% ipython --no-banner

In [1]: import numpy as np

In [2]: import numpy.linalg as la

In [3]: np.set_printoptions(suppress=True, linewidth=200)

In [4]: m1 = np.load("out3.npy")

In [5]: m1
Out[5]: 
array([[1, 0, 0, 0, 0],
       [2, 1, 0, 0, 0],
       [0, 2, 1, 0, 0],
       [2, 2, 1, 1, 0],
       [1, 0, 0, 1, 1]])

In [6]: rng = np.random.default_rng(44)

In [7]: M2 = m1 + rng.integers(-2, 3, (5, 4)) @ rng.integers(-2, 3, (4, 5))

In [8]: M2
Out[8]: 
array([[ -5,  -6,  -5,   0,  -4],
       [  6,   7,  -1,   2,   0],
       [  0,  -6,  -3,   6, -10],
       [ -4,  -2,  -1,  -3,   4],
       [  5,   0,   2,   4,  -2]])

In [9]: np.abs(M2 - m1).sum(axis=1)
Out[9]: array([21, 13, 28, 20, 12])

In [10]: M2 - m1
Out[10]: 
array([[ -6,  -6,  -5,   0,  -4],
       [  4,   6,  -1,   2,   0],
       [  0,  -8,  -4,   6, -10],
       [ -6,  -4,  -2,  -4,   4],
       [  4,   0,   2,   3,  -3]])

In [11]: idx = rng.integers(0, 2, 4)

In [12]: X = np.triu((idx[:, None] == idx) & (rng.random((4, 4)) < 0.8), 1).astype(int)

In [13]: X += X.T

In [14]: X
Out[14]: 
array([[0, 0, 1, 1],
       [0, 0, 0, 0],
       [1, 0, 0, 1],
       [1, 0, 1, 0]])

In [15]: evals, vecs = la.eigvalsh(X)
Traceback (most recent call last):
  Cell In[15], line 1
    evals, vecs = la.eigvalsh(X)
ValueError: too many values to unpack (expected 2)


In [16]: evals, vecs = la.eigh(X)

In [17]: np.round(vecs.T @ X @ vecs, 1) + 0
Out[17]: 
array([[-1.,  0.,  0.,  0.],
       [ 0., -1.,  0.,  0.],
       [ 0.,  0.,  0.,  0.],
       [ 0.,  0.,  0.,  2.]])

In [18]: np.abs(vecs[:, -1]).round(6).argmax()
Out[18]: np.int64(0)

In [19]: evals.round(1) + 0
Out[19]: array([-1., -1.,  0.,  2.])

In [20]: np.round(la.svd(X, compute_uv=False), 1) + 0
Out[20]: array([2., 1., 1., 0.])

In [21]: M2 = X + rng.integers(-2, 3, (4, 3)) @ rng.integers(-2, 3, (3, 4))

In [22]: M2
Out[22]: 
array([[-2, -2,  5,  5],
       [ 4,  2, -4, -6],
       [ 2, -3,  2,  3],
       [ 4, -3,  3,  0]])

In [23]: la.matrix_rank(M2 - X, tol=1e-8)
Out[23]: np.int64(3)
